% python3 -q
>>> import numpy as np
>>> np.set_printoptions(precision=1, suppress=True, linewidth=120)
>>> rnd = lambda a: np.round(a, 1) + 0
>>> data = np.load("data.npy")
>>> data
array([[ 1,  1,  2, -3, -2,  1,  3,  1, -3,  2, -1],
       [-2,  3,  1, -1, -2, -1, -3, -2, -3, -2,  1],
       [-3, -3,  2,  2,  2,  0,  2,  2,  2,  0, -1],
       [ 3,  2,  1, -2,  3,  1,  0,  1,  3,  1, -1],
       [-1,  0, -3,  2,  0, -3, -2,  0,  1,  0, -2],
       [ 3, -2,  0,  2,  2,  0, -2,  3,  3,  2, -1],
       [ 0,  3,  2, -2, -3, -3,  2,  3, -3, -2, -3]])
>>> out = data / np.sqrt((data ** 2).mean(axis=1, keepdims=True))
>>> np.linalg.matrix_rank(out) == np.linalg.matrix_rank(data)
np.True_
>>> rnd(out[6])
array([ 0. ,  1.2,  0.8, -0.8, -1.2, -1.2,  0.8,  1.2, -1.2, -0.8, -1.2])
>>> rng = np.random.default_rng(50)
>>> out = data + rng.integers(-2, 3, (7, 6)) @ rng.integers(-2, 3, (6, 11))
>>> out
array([[  1,   3,   4,   1,   3,  -6,  10,  -6,   7,  -3,  -8],
       [  0,  -2,  -6,  -1,   3,  -1, -11,  -3,  -4,  -3,  -1],
       [ -1,  -2,   0,   1,  -3,   6,  -4,  -3,   2,  -3,   6],
       [  2,   8,   3,   0,   2,   1,   7,  -6,  10,  -4,  -3],
       [ -9,   3,  -1,   7,   2,   8,   1,   4,  -5,  -4,   0],
       [  7,  -7,  -4,   1,   9,  -6,  -6,   4,   3,   5,  -6],
       [  2,   5,  -1,  -5,  -8,   4,  -3,   1,  -6,  -2,   3]])
>>> rnd(np.linalg.svd(out - data, compute_uv=False))
array([26.5, 22.6, 16.3, 11.8,  3.4,  1.7,  0. ])
>>> np.linalg.matrix_rank(out - data, tol=1e-8)
np.int64(6)
>>> def softmax(z):
...     e = np.exp(z - z.max(axis=-1, keepdims=True))
...     return e / e.sum(axis=-1, keepdims=True)
... 
>>> rnd(softmax(10 * out[0]))
array([0., 0., 0., 0., 0., 0., 1., 0., 0., 0., 0.])
>>> att = out @ out.T / np.sqrt(11)
>>> rnd(softmax(att)[0] @ out)
array([ 1.,  3.,  4.,  1.,  3., -6., 10., -6.,  7., -3., -8.])
>>> rnd(softmax(att))
array([[1., 0., 0., 0., 0., 0., 0.],
       [0., 1., 0., 0., 0., 0., 0.],
       [0., 0., 1., 0., 0., 0., 0.],
       [0., 0., 0., 1., 0., 0., 0.],
       [0., 0., 0., 0., 1., 0., 0.],
       [0., 0., 0., 0., 0., 1., 0.],
       [0., 0., 0., 0., 0., 0., 1.]])
>>> rnd(softmax(att + np.triu(np.full(att.shape, -np.inf), 1)))
array([[1., 0., 0., 0., 0., 0., 0.],
       [0., 1., 0., 0., 0., 0., 0.],
       [0., 0., 1., 0., 0., 0., 0.],
       [0., 0., 0., 1., 0., 0., 0.],
       [0., 0., 0., 0., 1., 0., 0.],
       [0., 0., 0., 0., 0., 1., 0.],
       [0., 0., 0., 0., 0., 0., 1.]])
>>> softmax(att).round(6).argmax(axis=1)
array([0, 1, 2, 3, 4, 5, 6])
>>> th = np.radians(120)
>>> R = np.eye(11)
>>> R[9, 9] = R[8, 8] = np.cos(th)
>>> R[9, 8], R[8, 9] = -np.sin(th), np.sin(th)
>>> print(rnd(R))
[[ 1.   0.   0.   0.   0.   0.   0.   0.   0.   0.   0. ]
 [ 0.   1.   0.   0.   0.   0.   0.   0.   0.   0.   0. ]
 [ 0.   0.   1.   0.   0.   0.   0.   0.   0.   0.   0. ]
 [ 0.   0.   0.   1.   0.   0.   0.   0.   0.   0.   0. ]
 [ 0.   0.   0.   0.   1.   0.   0.   0.   0.   0.   0. ]
 [ 0.   0.   0.   0.   0.   1.   0.   0.   0.   0.   0. ]
 [ 0.   0.   0.   0.   0.   0.   1.   0.   0.   0.   0. ]
 [ 0.   0.   0.   0.   0.   0.   0.   1.   0.   0.   0. ]
 [ 0.   0.   0.   0.   0.   0.   0.   0.  -0.5  0.9  0. ]
 [ 0.   0.   0.   0.   0.   0.   0.   0.  -0.9 -0.5  0. ]
 [ 0.   0.   0.   0.   0.   0.   0.   0.   0.   0.   1. ]]
>>> out = data @ R.T
>>> print(rnd(np.linalg.det(R)), np.trace(R))
1.0 8.0
>>> print(np.allclose(data @ data.T, out @ out.T))
True
>>> rnd(out)
array([[ 1. ,  1. ,  2. , -3. , -2. ,  1. ,  3. ,  1. ,  3.2,  1.6, -1. ],
       [-2. ,  3. ,  1. , -1. , -2. , -1. , -3. , -2. , -0.2,  3.6,  1. ],
       [-3. , -3. ,  2. ,  2. ,  2. ,  0. ,  2. ,  2. , -1. , -1.7, -1. ],
       [ 3. ,  2. ,  1. , -2. ,  3. ,  1. ,  0. ,  1. , -0.6, -3.1, -1. ],
       [-1. ,  0. , -3. ,  2. ,  0. , -3. , -2. ,  0. , -0.5, -0.9, -2. ],
       [ 3. , -2. ,  0. ,  2. ,  2. ,  0. , -2. ,  3. ,  0.2, -3.6, -1. ],
       [ 0. ,  3. ,  2. , -2. , -3. , -3. ,  2. ,  3. , -0.2,  3.6, -3. ]])
>>> rnd(np.abs(out - data).max(axis=0))
array([0. , 0. , 0. , 0. , 0. , 0. , 0. , 0. , 6.2, 5.6, 0. ])
>>> m1 = np.loadtxt("test0.csv", delimiter=",")
>>> m1
array([[108.,  42.,   1., -18.,   9., -15.],
       [ 42., 163.,  40.,  12.,  55., -59.],
       [  1.,  40.,  94.,  -9., -23.,  -1.],
       [-18.,  12.,  -9., 171.,  -8.,  12.],
       [  9.,  55., -23.,  -8., 145., -10.],
       [-15., -59.,  -1.,  12., -10., 261.]])
>>> # equal to its transpose
>>> w, vecs = np.linalg.eigh(m1)
>>> rnd(np.abs(vecs[:, -1]))
array([0.2, 0.5, 0.1, 0.1, 0.2, 0.8])
>>> (w > 1e-8).sum(), (w < -1e-8).sum()
(np.int64(6), np.int64(0))
>>> t3 = np.stack([m1, 5 * m1, m1[::-1]])
>>> t3.shape
(3, 6, 6)
>>> print(np.allclose(m1 @ m1.T, m1.T @ m1))
True
>>> np.allclose(m1, m1.T)
True
>>> m1.inv()
Traceback (most recent call last):
  File "<python-input-40>", line 1, in <module>
    m1.inv()
    ^^^^^^
AttributeError: 'numpy.ndarray' object has no attribute 'inv'
>>> np.trace(m1)
np.float64(942.0)
>>> np.linalg.determinant(m1)
Traceback (most recent call last):
  File "<python-input-42>", line 1, in <module>
    np.linalg.determinant(m1)
    ^^^^^^^^^^^^^^^^^^^^^
AttributeError: module 'numpy.linalg' has no attribute 'determinant'
>>> Q, R = np.linalg.qr(m1)
>>> rnd(Q.T @ Q)
array([[1., 0., 0., 0., 0., 0.],
       [0., 1., 0., 0., 0., 0.],
       [0., 0., 1., 0., 0., 0.],
       [0., 0., 0., 1., 0., 0.],
       [0., 0., 0., 0., 1., 0.],
       [0., 0., 0., 0., 0., 1.]])
>>> print(rnd(np.trace(Q @ Q.T)))
6.0
>>> print(np.allclose(R.T @ R, m1.T @ m1))
True
>>> Q.shape, R.shape
((6, 6), (6, 6))
>>> np.linalg.norm(m1, axis=1).argmax()
np.int64(5)
>>> m1[4] @ m1[0]
np.float64(4858.0)
>>> rnd(np.linalg.norm(m1, 1)), rnd(np.linalg.norm(m1, np.inf))
(np.float64(371.0), np.float64(371.0))
>>> rnd(np.linalg.norm(m1[4] - m1[0]))
np.float64(170.8)
>>> rnd(np.linalg.norm(m1, axis=0))
array([118.6, 191.3, 105.1, 173.2, 157.6, 268.5])
>>> rnd(np.linalg.norm(m1, "nuc"))
np.float64(942.0)
>>> F = np.loadtxt("sample16.csv", delimiter=",")
>>> F
array([[ -1.6,  -0.6,  -0.7,  -8.3,   2.8,   2.3,   0.1,  -0.9,  -4. ,   0.1,   0.4,  -3. ,   5.6],
       [ -0.8,   1.7,  -1.5,  -7.5,   1.7,   3.4,  -2.4,  -2.4,  -4.8,  -0.3,   3.3,  -2.1,   5.5],
       [  5.7,   2.4,   0.9,  -2.3,   0.8,   4. ,  -0.3,  -1. ,   4.2,  -3.9, -11.6,   5.5,  -0.6],
       [  6.1,   1.9,  -2. ,  -3.1,   1.9,   6.6,  -0.7,   1. ,   4. ,  -3. , -10.2,   3.2,   0.1],
       [  6.4,   0.4,  -1.4,  -2.1,   2.6,   4.4,   0.6,   3. ,   2.6,  -2. , -11.8,   3.4,  -0.9],
       [  7. ,   3. ,  -0.4,  -2.8,   2. ,   3.9,  -0.3,   2.2,   2.9,  -2.7,  -8.1,   4.3,   0.3],
       [ -1.1,   0.7,   0.2,  -5.6,   1.5,   4.6,  -0.1,  -0.8,  -5.5,  -1.9,   2.5,  -4.5,   6.9],
       [  7.8,   2.9,   0.4,  -1.2,   2.2,   4.8,   0.3,   0.5,   4.8,  -3.1, -11.3,   4.9,  -3.3],
       [  6.9,   2.6,  -3.2,  -2.7,  -0.1,   5.1,  -1.5,   0.8,   3.6,  -2.9, -10.6,   4.1,   0.3],
       [ -0.2,  -0.1,   0.3,  -5.9,   0.2,   3.2,   1.3,  -1.6,  -3.1,   1.5,   4. ,  -6.3,   8.7],
       [  5.9,   2.8,  -1.8,  -3.7,   0. ,   3.6,  -2. ,   0.6,   5.3,  -2.5, -10.5,   3.3,   0.2],
       [ -8.6,   2.8,  -7.2,  -2.8,   4. ,   1.5,   5.7,  -2. ,   5.4,  -0.7,   4.6,   6.3,  -6. ],
       [ -8.9,   2. ,  -5.8,  -1.1,   4.3,   2.6,   5.9,   2.3,   5.5,  -0.3,   4.6,   4.6,  -6.1],
       [  7.9,   2.3,   0.4,  -2.4,   2.1,   4.7,   1.1,   0.7,   5.4,  -3.8,  -9.7,   4.9,  -0.3],
       [  6.1,   0.9,  -1. ,  -2.4,   2.3,   5.2,  -0.9,   0.9,   4.9,  -3.6, -10.8,   4.9,  -0.8],
       [ -2.7,  -0.9,   1.3,  -6.3,  -0.1,   5.9,  -0.7,  -0.6,  -4.5,  -0.5,   3.6,  -3.3,   6.7],
       [  6.7,   0.4,  -2.4,  -2.5,  -0.4,   4.4,   0.1,   2.2,   4.1,  -3.5, -10.1,   4.8,  -1.2],
       [ -1.8,  -0.8,  -0.1,  -8.7,   2.2,   2.8,  -1.9,  -1.5,  -4.9,   0.4,   0.7,  -3.9,   8.7],
       [-10.9,   3.3,  -5.2,  -0.8,   5.5,   1.3,   5.5,  -2.4,   3.6,   0.3,   5.2,   5.9,  -8.9],
       [  7. ,   0. ,  -1.9,  -2.2,   2.9,   4.7,  -2.6,   0.5,   4.2,  -2.8, -10.5,   4.6,  -0.5],
       [  7.1,   2.7,  -1.4,  -1. ,   2.2,   4.5,  -1.7,   0.3,   4.3,  -2.1, -10.3,   4.9,  -0.9],
       [-10.6,   2.8,  -3. ,  -1.1,   5. ,   0.3,   6.6,  -3.8,   5.2,  -0.9,   6.7,   4.6,  -7.3],
       [ -1.6,  -0.3,  -1. ,  -8.7,   1.7,   3.8,  -1. ,  -1.2,  -4. ,  -1.4,   4.2,  -4.4,   5.8],
       [  8.5,   1.2,  -2.2,  -3.6,   2.6,   4.1,  -0.5,   0.4,   4.3,  -2.2,  -9.5,   2.6,   1.1],
       [  6.3,   3.1,  -0.9,  -3.5,   2. ,   6.5,  -0.4,   0.5,   4.7,  -5.2, -10.2,   4.6,  -2. ],
       [  6.5,   1.6,  -2.5,  -2.6,   1.3,   5.2,  -0.9,  -0.4,   4.6,  -5. , -11. ,   5.3,  -0.4],
       [  4.5,   2.6,   0.9,  -2.8,  -0.2,   6.4,   1. ,   1. ,   3.5,  -3.1,  -9.8,   3. ,   0.7],
       [ -9.8,   1.3,  -5.9,  -0.9,   5.6,  -1.7,   6. ,  -1.5,   3.9,  -0.7,   6.1,   5.9,  -6.7],
       [  6. ,   4.7,   0.7,  -0.9,   3. ,   4.7,   0.3,   0.4,   2.7,  -2.8, -11.9,   6. ,  -0.3]])
>>> z = F[:, 5] > np.median(F[:, 5])
>>> r0 = F[z].mean(axis=0) - F[~z].mean(axis=0)
>>> z.astype(int)
array([0, 0, 0, 1, 0, 0, 1, 1, 1, 0, 0, 0, 0, 1, 1, 1, 0, 0, 0, 1, 1, 0, 0, 0, 1, 1, 1, 0, 1])
>>> np.argsort(-np.abs(r0).round(6), kind="stable")
array([10,  0,  5,  6,  9,  2, 11,  8,  3,  4,  7, 12,  1])
>>> rnd(r0)
array([ 6.2,  0.5,  1.6,  1.1, -0.9,  2.6, -2. ,  0.8,  1.2, -1.9, -7.1,  1.3,  0.6])
>>> d = np.linalg.norm(F[:, None] - F[None], axis=-1)
>>> rnd(d[13])
array([21.1, 22.3,  4.2,  4.7,  5.8,  4.2, 22.6,  3.9,  5.6, 24.3,  5.6, 24.9, 24.7,  0. ,  3.6, 23.5,  5. , 23.5,
       27.5,  5.4,  4.3, 27.6, 23.6,  4.9,  4.2,  4.6,  5.4, 27.2,  5.3])
>>> rnd(d[:5, :5])
array([[ 0. ,  5.3, 21.1, 19.3, 20.1],
       [ 5.3,  0. , 22.2, 20.4, 21.9],
       [21.1, 22.2,  0. ,  5.5,  6.4],
       [19.3, 20.4,  5.5,  0. ,  4.6],
       [20.1, 21.9,  6.4,  4.6,  0. ]])
>>> d.mean(axis=1).argmax()
np.int64(21)
>>> W0 = np.loadtxt("layer5.csv", delimiter=",")
>>> print(W0)
[[ 0.  0.  0.  0. -2.  0.  0.  0.  0.  0.  0.  0.  0.  0.]
 [ 0.  2.  0.  0.  0.  0.  0.  0.  0.  0.  0.  0.  0.  0.]
 [ 0.  0.  0.  0.  0.  0.  0.  0.  0.  0.  0.  0.  2.  0.]
 [ 0.  0.  0.  0.  0.  0.  0.  0. -1.  0.  0.  0.  0.  0.]
 [ 2.  0.  0.  0.  0.  0.  0.  0.  0.  0.  0.  0.  0.  0.]
 [ 0.  0.  0.  3.  0.  0.  0.  0.  0.  0.  0.  0.  0.  0.]
 [ 0.  0.  0.  0.  0.  0.  0.  0.  0.  0. -1.  0.  0.  0.]
 [ 0.  0.  0.  0.  0.  0.  0. -1.  0.  0.  0.  0.  0.  0.]
 [ 0.  0.  0.  0.  0.  0.  0.  0.  0.  2.  0.  0.  0.  0.]
 [ 0.  0.  0.  0.  0.  0. -3.  0.  0.  0.  0.  0.  0.  0.]
 [ 0.  0.  0.  0.  0.  0.  0.  0.  0.  0.  0.  0.  0.  2.]
 [ 0.  0.  0.  0.  0.  0.  0.  0.  0.  0.  0. -2.  0.  0.]
 [ 0.  0.  0.  0.  0.  2.  0.  0.  0.  0.  0.  0.  0.  0.]
 [ 0.  0.  1.  0.  0.  0.  0.  0.  0.  0.  0.  0.  0.  0.]]
>>> # 5 blocks once reordered
>>> print(rnd(softmax(10 * W0[3])))
[0.1 0.1 0.1 0.1 0.1 0.1 0.1 0.1 0.  0.1 0.1 0.1 0.1 0.1]
>>> rnd(softmax(W0).sum(axis=1))
array([1., 1., 1., 1., 1., 1., 1., 1., 1., 1., 1., 1., 1., 1.])
>>> att = W0 @ W0.T / np.sqrt(14)
>>> print(rnd(softmax(att)[3] @ W0))
[ 0.1  0.1  0.1  0.2 -0.1  0.1 -0.2 -0.1 -0.1  0.1 -0.1 -0.1  0.1  0.1]
>>> print(softmax(att).round(6).argmax(axis=1))
[ 0  1  2  3  4  5  6  7  8  9 10 11 12 13]
>>> np.flatnonzero(np.linalg.matrix_power((W0 != 0) + (W0.T != 0) + np.eye(14), 14)[0])
array([0, 4])
>>> M = np.load("m.npy")
>>> M
array([[-4. , -3.2,  0.9, -2.1, -0.1,  4.1],
       [-3.9, -3.1,  1.1, -2.1,  0.1,  4. ],
       [-4. , -3.2,  1.1, -1.9, -0.1,  4. ],
       [-4. , -2.9,  0.9, -2. , -0.1,  4. ],
       [-4. , -3. ,  1.1, -2. ,  0. ,  3.8],
       [-4.1, -3.1,  1. , -1.9,  0. ,  4.1],
       [-4. , -3. ,  1.1, -2.1,  0. ,  4. ],
       [-3.9, -3. ,  1. , -2.1,  0.1,  4. ],
       [-4. , -2.9,  1.1, -2.1,  0.1,  4.1],
       [-3.8, -2.9,  1. , -2. ,  0.2,  4. ],
       [-4.3, -3. ,  0.9, -1.9,  0. ,  4. ],
       [-4.1, -2.9,  1. , -2.1,  0. ,  3.9],
       [-1. ,  3.9,  4. , -3.1,  4. , -1.9],
       [-1.1,  4. ,  4.2, -3. ,  4.1, -1.8],
       [-0.9,  4.2,  4. , -3. ,  4.1, -2.1],
       [-0.9,  4. ,  3.9, -3.2,  4. , -2.1],
       [-1.1,  4.1,  4.1, -3. ,  4.1, -1.8],
       [-0.9,  4. ,  3.9, -3.1,  4.2, -1.9],
       [-1.1,  4. ,  4.2, -3.1,  4.1, -1.8],
       [-1.1,  4. ,  4.2, -3.1,  4.1, -2.1],
       [-1.1,  4. ,  3.9, -3.1,  4.1, -1.9],
       [-0.9,  3.9,  4. , -3.1,  3.9, -2. ],
       [-1. ,  4. ,  3.9, -3.1,  4. , -2. ],
       [-0.9,  4.1,  4. , -3.1,  4. , -1.9],
       [ 2. , -1. ,  1.1,  4.9, -3.7,  5.1],
       [ 1.9, -1. ,  1. ,  4.9, -4.1,  4.9],
       [ 2. , -1. ,  0.9,  4.9, -4. ,  5. ],
       [ 2.2, -0.9,  1.1,  5. , -3.9,  5. ],
       [ 2. , -0.8,  1.1,  5. , -4. ,  5.1],
       [ 1.9, -1. ,  1.1,  4.8, -4.2,  4.9],
       [ 2.1, -1.1,  1.2,  5.1, -3.9,  5.1],
       [ 2.2, -1. ,  1.1,  4.9, -3.9,  4.9],
       [ 2.1, -1. ,  1. ,  5.1, -4. ,  4.9],
       [ 2. , -1. ,  0.9,  4.9, -4. ,  5. ],
       [ 1.9, -1. ,  1. ,  5. , -3.9,  5. ],
       [ 2. , -0.8,  1. ,  5. , -4.1,  5.1]])
>>> G = np.cov(M, rowvar=False)
>>> rnd(np.polyfit(M[:, 1], M[:, 0], 1))
array([ 0.2, -1. ])
>>> np.argsort(-M.std(axis=0).round(6), kind="stable")
array([3, 4, 5, 1, 0, 2])
>>> rnd(np.median(M, axis=0))
array([-1. , -1. ,  1.1, -2. ,  0. ,  4. ])
>>> rnd(G)
array([[  6.3,   2.1,   0. ,   7.2,  -4.1,   1. ],
       [  2.1,   9. ,   4.1,  -3.8,   6.9,  -8.5],
       [  0. ,   4.1,   2.1,  -3.1,   4.1,  -4.4],
       [  7.2,  -3.8,  -3.1,  13.1, -11.1,   7.9],
       [ -4.1,   6.9,   4.1, -11.1,  11.1,  -9.6],
       [  1. ,  -8.5,  -4.4,   7.9,  -9.6,   9.7]])
>>> rnd(np.corrcoef(M[:, 1], M[:, 0])[0, 1])
np.float64(0.3)
